% python3 -q
>>> import numpy as np
>>> np.set_printoptions(precision=2, suppress=True, linewidth=160, legacy="1.25")
>>> tidy = lambda a: np.round(a, 2) + 0
>>> r0 = np.array([0, 0, 0, 3])
>>> rng = np.random.default_rng(6876)
>>> m1 = np.outer(rng.normal(size=19), r0) + 0.1 * rng.normal(size=(19, 4))
>>> tidy(m1)
array([[-0.21, -0.12, -0.04,  2.11],
       [-0.11,  0.02,  0.12,  1.19],
       [-0.07,  0.12,  0.06,  2.73],
       [ 0.06, -0.18,  0.  ,  2.52],
       [-0.05, -0.02,  0.07, -4.53],
       [ 0.01,  0.02,  0.13,  1.67],
       [-0.03, -0.05,  0.09,  0.8 ],
       [-0.01,  0.  , -0.05, -1.98],
       [ 0.01,  0.02,  0.15,  0.23],
       [-0.15, -0.17,  0.06, -3.61],
       [ 0.19,  0.03, -0.08, -3.52],
       [ 0.07,  0.24,  0.02, -1.29],
       [ 0.05,  0.16, -0.21,  4.53],
       [ 0.06,  0.07,  0.01,  2.96],
       [-0.02,  0.03,  0.04,  1.55],
       [ 0.06, -0.22,  0.1 , -1.68],
       [ 0.02, -0.09,  0.09, -6.26],
       [ 0.02, -0.06, -0.07, -0.46],
       [ 0.08,  0.02, -0.03,  2.57]])
>>> tidy(m1.reshape(2, -1))
array([[-0.21, -0.12, -0.04,  2.11, -0.11,  0.02,  0.12,  1.19, -0.07,  0.12,  0.06,  2.73,  0.06, -0.18,  0.  ,  2.52, -0.05, -0.02,  0.07, -4.53,  0.01,
         0.02,  0.13,  1.67, -0.03, -0.05,  0.09,  0.8 , -0.01,  0.  , -0.05, -1.98,  0.01,  0.02,  0.15,  0.23, -0.15, -0.17],
       [ 0.06, -3.61,  0.19,  0.03, -0.08, -3.52,  0.07,  0.24,  0.02, -1.29,  0.05,  0.16, -0.21,  4.53,  0.06,  0.07,  0.01,  2.96, -0.02,  0.03,  0.04,
         1.55,  0.06, -0.22,  0.1 , -1.68,  0.02, -0.09,  0.09, -6.26,  0.02, -0.06, -0.07, -0.46,  0.08,  0.02, -0.03,  2.57]])
>>> t3 = m1.reshape(19, 2, -1)
>>> tidy(np.swapaxes(t3, 1, 2)[9])
array([[-0.15,  0.06],
       [-0.17, -3.61]])
>>> t3.shape
(19, 2, 2)
>>> np.einsum("ihd,jhd->hij", t3, t3).shape
(2, 19, 19)
>>> cen = (m1 - m1.mean(axis=0)) / m1.std(axis=0)
>>> tidy(cen.std(axis=0))
array([1., 1., 1., 1.])
>>> b = np.linalg.lstsq(np.delete(cen, 0, axis=1), cen[:, 0])[0]
>>> np.abs(b).argmax()
0
>>> left, sv, Vt = np.linalg.svd(m1)
>>> np.argmax(sv[:-1] / (sv[1:] + 1e-6)) + 1
1
>>> M2 = left[:, :1] @ np.diag(sv[:1]) @ Vt[:1]
>>> np.linalg.matrix_rank(m1, rtol=0.05)
1
>>> tidy(np.linalg.norm(m1 - M2, 2)), tidy(sv[1])
(0.52, 0.52)
>>> cen = m1 - m1.mean(axis=0)
>>> V = np.linalg.svd(cen)[2][:1]
>>> M2 = cen - cen @ V.T @ V
>>> tidy(np.cov(cen @ V.T, rowvar=False))
8.62
>>> tidy(np.diag(V.T @ V))
array([0., 0., 0., 1.])
>>> np.linalg.norm(M2, axis=1).round(6).argmax()
11
>>> tidy(np.linalg.norm(M2) / np.linalg.norm(cen))
0.06
>>> tidy((cen @ V.T).std(axis=0))
array([2.86])
>>> F = np.loadtxt("out6.csv", delimiter=",")
>>> F
array([[ 5., 15.,  2.,  6.],
       [ 5., -5.,  2., -2.],
       [ 5., 15., -3., -9.],
       [ 5., -5., -3.,  3.]])
>>> evals, V = np.linalg.eig(F)
>>> tidy(np.sort(np.linalg.eigvals(F.T)))
array([-12.2,  -8.2,   8.2,  12.2])
>>> tidy(np.sort(np.linalg.eigvals(F @ F)))
array([ 67.21,  67.21, 148.79, 148.79])
>>> tidy(np.sort(np.linalg.eigvals(np.linalg.inv(F))))
array([-0.12, -0.08,  0.08,  0.12])
>>> tidy(F @ V[:, 0] - evals[0] * V[:, 0])
array([0., 0., 0., 0.])
>>> tidy(np.linalg.norm(F) ** 2 / np.linalg.norm(F, 2) ** 2)
1.42
>>> tidy(np.linalg.norm(F, "nuc"))
47.54
>>> tidy(np.linalg.norm(F[3], 1)), tidy(np.linalg.norm(F[3], np.inf))
(16.0, 5.0)
>>> tidy(np.linalg.norm(F, 2))
23.03
>>> tidy(np.linalg.norm(F, axis=1))
array([17.03,  7.62, 18.44,  8.25])
>>> tidy(np.linalg.norm(F[3] - F[0]))
20.83
>>> np.linalg.norm(F, axis=1).argmax()
2
>>> F[3] @ F[0]
-38.0
>>> M2 = F / np.linalg.norm(F, axis=1, keepdims=True)
>>> G = M2 @ M2.T
>>> (G - 2 * np.eye(4)).round(6).argmax(axis=1)
array([2, 3, 0, 1])
>>> np.argwhere(np.triu(np.abs(G) > 0.95, 1))
array([], shape=(0, 2), dtype=int64)
>>> def softmax(z):
...     e = np.exp(z - z.max(axis=-1, keepdims=True))
...     return e / e.sum(axis=-1, keepdims=True)
... 
>>> tidy(softmax(F).sum(axis=1))
array([1., 1., 1., 1.])
>>> S = F @ F.T / np.sqrt(4)
>>> tidy(softmax(S + np.triu(np.full(S.shape, -np.inf), 1)))
array([[1., 0., 0., 0.],
       [0., 1., 0., 0.],
       [0., 0., 1., 0.],
       [0., 0., 0., 1.]])
>>> M2 = F / np.sqrt((F ** 2).mean(axis=1, keepdims=True))
>>> F - F.mean(axis=1, keepdims=True)
array([[ -2.,   8.,  -5.,  -1.],
       [  5.,  -5.,   2.,  -2.],
       [  3.,  13.,  -5., -11.],
       [  5.,  -5.,  -3.,   3.]])
>>> tidy(np.linalg.norm(M2, axis=1))
array([2., 2., 2., 2.])
>>> np.linalg.matrix_rank(F - F.mean(axis=1, keepdims=True))
3
>>> M = np.load("w.npy")
>>> M
array([[ -7.49,   3.  ,   8.  ,   4.52,   2.51,   4.52,  -4.  ],
       [  8.31,  -9.31,  -9.22,  20.49,   2.02,  -2.91,   4.6 ],
       [ -5.11,   4.81,   5.6 ,  -8.73,  -0.47,   2.11,  -2.76],
       [  5.31,  -8.04,  -6.04,  22.31,   2.99,  -1.11,   2.97],
       [ 10.69,  -7.54, -11.59,   7.28,  -0.99,  -5.27,   5.81],
       [ -7.45,   4.79,   7.99,  -3.4 ,   0.99,   3.81,  -4.01],
       [  9.22,  -6.9 ,  -9.98,   8.2 ,  -0.52,  -4.4 ,   5.  ],
       [ -9.47,   8.39,  10.38, -13.89,  -0.48,   4.1 ,  -5.18],
       [ -8.  ,   7.79,   8.84, -14.78,  -1.  ,   3.17,  -4.41],
       [  1.17,  -0.84,  -1.2 ,   1.3 ,   0.01,  -0.47,   0.59],
       [ -0.72,   1.23,   0.82,  -3.51,  -0.49,   0.09,  -0.4 ],
       [ -6.33,  10.81,   7.2 , -31.49,  -4.51,   0.89,  -3.58],
       [  5.61,  -9.57,  -6.43,  28.01,   4.04,  -0.81,   3.21],
       [  1.93,  -7.2 ,  -2.41,  26.29,   4.46,   1.08,   1.19],
       [  2.37,   1.79,  -2.4 , -13.22,  -2.98,  -2.36,   1.19],
       [  1.99,   1.54,  -1.99, -10.98,  -2.5 ,  -2.02,   0.98],
       [ -1.64,   3.91,   2.  , -12.72,  -1.97,  -0.09,  -1.03],
       [-11.11,   7.23,  12.02,  -5.09,   1.5 ,   5.73,  -5.96],
       [  0.5 ,  -4.78,  -0.83,  19.29,   3.48,   1.34,   0.42],
       [  3.16,  -4.49,  -3.58,  11.82,   1.48,  -0.81,   1.78],
       [-10.18,   2.69,  10.76,  12.03,   4.55,   6.6 ,  -5.36],
       [  2.09,   3.32,  -1.99, -18.91,  -3.99,  -2.72,   0.99],
       [  4.32,   1.54,  -4.43, -16.27,  -3.99,  -3.76,   2.18],
       [ -2.34,   6.89,   2.8 , -24.1 ,  -4.02,  -0.69,  -1.41],
       [ -8.01,   0.91,   8.4 ,  14.61,   4.47,   5.6 ,  -4.2 ],
       [ -7.31,   6.6 ,   8.02, -11.27,  -0.49,   3.1 ,  -4.  ],
       [ -7.99,   7.85,   8.81, -14.77,  -1.  ,   3.21,  -4.41],
       [  1.43,   4.5 ,  -1.23, -22.36,  -4.46,  -2.6 ,   0.59],
       [ -6.12,   0.59,   6.44,  11.5 ,   3.48,   4.31,  -3.23],
       [ -6.32,  10.78,   7.19, -31.53,  -4.5 ,   0.91,  -3.6 ],
       [ -2.84,   4.79,   3.21, -14.01,  -1.98,   0.38,  -1.59],
       [  5.42,  -6.32,  -6.  ,  14.4 ,   1.48,  -1.82,   3.03],
       [  0.73,  -1.18,  -0.81,   3.5 ,   0.49,  -0.09,   0.35],
       [ -0.51,   4.82,   0.81, -19.28,  -3.51,  -1.27,  -0.35],
       [ -7.5 ,   3.01,   7.99,   4.53,   2.49,   4.49,  -4.01]])
>>> M2 = M / np.linalg.norm(M, axis=1, keepdims=True)
>>> G = M2 @ M2.T
>>> tidy(np.linalg.norm(M2, axis=1))
array([1., 1., 1., 1., 1., 1., 1., 1., 1., 1., 1., 1., 1., 1., 1., 1., 1., 1., 1., 1., 1., 1., 1., 1., 1., 1., 1., 1., 1., 1., 1., 1., 1., 1., 1.])
>>> (G - 2 * np.eye(35)).round(6).argmax(axis=1)
array([34, 31, 26, 19,  6, 17,  4, 25, 26,  6, 30, 29, 32, 18, 15, 14, 23,  5, 13,  3, 24, 27, 15, 16, 28,  7,  8, 21, 24, 11, 11,  1, 12, 23,  0])
>>> tidy(np.degrees(np.arccos(np.clip(G[1, 29], -1, 1))))
164.7
